% python3 -q
>>> import numpy as np
>>> from numpy import linalg as LA
>>> np.set_printoptions(suppress=True, linewidth=140)
>>> def rnd(a):
...     return np.round(a, 3) + 0
... 
>>> arr = np.load("a.npy")
>>> print(arr)
[[ 1 -3 -2 -1  1 -2  2  1  0 -3  0  1 -1  3  3]
 [ 0  0  2  3 -3  2  2  1 -3  0  1  2  1  3  3]
 [ 0  0  3  2 -3 -2  1 -1 -3  1  2 -2  0  2 -2]
 [ 0  0  0  1  3  1  3  1  0 -1  0 -1 -2 -3 -2]
 [ 0  0  0  0  0  2 -1  0 -1 -2  0  2  1  0  0]
 [ 0  0  0  0  0  0 -1  3 -2  1  1 -1 -2 -1  0]
 [ 0  0  0  0  0  0  3 -1  2  0 -1  3  2 -2 -2]
 [ 0  0  0  0  0  0  0 -3  1 -3 -2 -2  0  2 -1]
 [ 0  0  0  0  0  0  0  0  1  0  1 -3  3  2  2]
 [ 0  0  0  0  0  0  0  0  0 -3 -2  0  3 -3 -3]
 [ 0  0  0  0  0  0  0  0  0  0  3 -3  1 -1 -1]
 [ 0  0  0  0  0  0  0  0  0  0  0  0 -1 -3  0]
 [ 0  0  0  0  0  0  0  0  0  0  0  0  2  3 -1]
 [ 0  0  0  0  0  0  0  0  0  0  0  0  0 -1  0]
 [ 0  0  0  0  0  0  0  0  0  0  0  0  0  0 -3]]
>>> print(np.allclose(arr, arr.T))
False
>>> print(rnd(LA.det(arr)))
0.0
>>> print(np.allclose(arr[:-1].T @ LA.lstsq(arr[:-1].T, arr[-1])[0], arr[-1]))
True
>>> print(LA.lstsq(arr[:-1].T, arr[-1])[2])
14
>>> J = np.array([[-1, 0, 0, 0, 0, 0, 0],
...     [0, -2, 0, 0, 0, 0, 0],
...     [0, 0, 0, 0, 0, 0, 0],
...     [0, 0, 0, -2, 0, 0, 0],
...     [0, 0, 0, 0, -2, 0, 0],
...     [0, 0, 0, 0, 0, 2, 0],
...     [0, 0, 0, 0, 0, 0, 1]])
>>> Uu, s, VT = LA.svd(J)
>>> evecs = VT[:(s > 1e-8).sum()]
>>> rng = np.random.default_rng(25)
>>> x0 = J[1] + 5 * J[6] + rng.integers(2) * np.eye(7)[3]
>>> print(x0)
[ 0. -2.  0.  1.  0.  0.  5.]
>>> print(np.allclose(evecs.T @ evecs @ x0, x0))
True
>>> print(rnd(LA.norm(J, axis=0)))
[1. 2. 0. 2. 2. 2. 1.]
>>> print(J.T @ J)
[[1 0 0 0 0 0 0]
 [0 4 0 0 0 0 0]
 [0 0 0 0 0 0 0]
 [0 0 0 4 0 0 0]
 [0 0 0 0 4 0 0]
 [0 0 0 0 0 4 0]
 [0 0 0 0 0 0 1]]
>>> print(rnd(LA.svd(J, compute_uv=False)))
[2. 2. 2. 2. 1. 1. 0.]
>>> print(LA.cond(arr) > 100)
True
>>> idx = rng.permutation(7)
>>> print(idx)
[6 2 1 3 5 4 0]
>>> B = J[idx][:, idx]
>>> print(rnd(LA.det(B)), rnd(LA.det(J[idx])))
0.0 0.0
>>> print(np.diag(B))
[ 1  0 -2 -2  2 -2 -1]
>>> print(np.allclose(B, J))
False
>>> print(np.trace(B))
-4
>>> print(rnd(np.sort(np.abs(LA.eigvals(B)))))
[0. 1. 1. 2. 2. 2. 2.]
>>> rank = LA.matrix_rank(J)
>>> print(rank)
6
>>> N = LA.svd(J)[2][rank:].T
>>> print(LA.matrix_rank(J.T @ J), LA.matrix_rank(J @ J.T))
6 6
>>> print(np.allclose(J @ N, 0))
True
>>> print([int(LA.matrix_rank(np.delete(J, i, axis=0))) for i in range(7)])
[5, 5, 6, 5, 5, 5, 5]
>>> print([int(LA.matrix_rank(J[:, :j + 1])) for j in range(7)])
[1, 2, 2, 3, 4, 5, 6]
>>> print(N @ N.T)
[[0. 0. 0. 0. 0. 0. 0.]
 [0. 0. 0. 0. 0. 0. 0.]
 [0. 0. 1. 0. 0. 0. 0.]
 [0. 0. 0. 0. 0. 0. 0.]
 [0. 0. 0. 0. 0. 0. 0.]
 [0. 0. 0. 0. 0. 0. 0.]
 [0. 0. 0. 0. 0. 0. 0.]]
>>> m1 = np.loadtxt("layer1.csv", delimiter=",")
>>> print(m1)
[[  0.751  -2.746   0.251  -0.161  -5.415  -1.89   -2.408  -1.604  -6.729  -3.923   3.007]
 [  0.522   5.017  -0.648   5.32   -0.807   4.691   3.821   8.422  -0.586   6.704  -4.069]
 [  0.356   3.436  -0.02    2.285  -3.094  -1.613   0.671   4.046  -2.103   2.499  -0.577]
 [ -2.138  -2.169   1.336  -8.161   4.029 -10.968  -4.539 -10.939   6.764  -6.538   4.855]
 [  1.512  -2.218  -2.211  -0.721  -2.723  -7.986  -1.615   1.806  -2.891  -0.499   3.745]
 [  1.18   -1.43   -2.115  -2.85   -4.504 -16.181  -3.945   0.217  -3.231  -2.266   6.759]
 [ -1.11    1.157   0.484  -2.659   3.038  -4.611  -0.688  -2.854   5.159  -0.562   0.763]
 [  2.012   2.202  -3.46    4.819  -1.682  -0.676   2.735  10.351  -2.288   6.846  -1.513]
 [ -0.002  -2.038   0.337   1.472   3.2    10.515   2.192  -0.643   0.903   0.553  -3.611]
 [ -1.403   2.382   0.462  -0.919   3.11   -0.752   0.547  -0.764   5.015   1.136  -1.398]
 [ -2.45    8.851   2.979   2.094   1.124   2.785   2.428   1.07    4.818   3.191  -4.23 ]
 [  1.413  -5.842  -1.106  -0.506  -1.578   2.154  -1.158  -1.424  -4.521  -3.066   1.901]
 [ -0.576   1.85   -0.119   0.133   3.572   1.114   1.535   1.095   4.513   2.581  -1.993]
 [ -3.266   5.724   4.03   -3.519  -0.119  -6.247  -2.179  -6.95    5.167  -3.476   1.076]
 [  1.928  -7.482  -3.431  -1.745   4.351   0.984   0.078  -0.259   0.841  -0.185   1.199]
 [ -1.332   7.075   2.626   1.051  -3.956  -4.572  -0.554   0.333  -0.274   0.194   0.171]]
>>> print([round(float(x), 3) for x in LA.svd(m1, compute_uv=False)[:3]])
[35.318, 24.784, 22.181]
>>> print(LA.cond(m1) > 100)
True
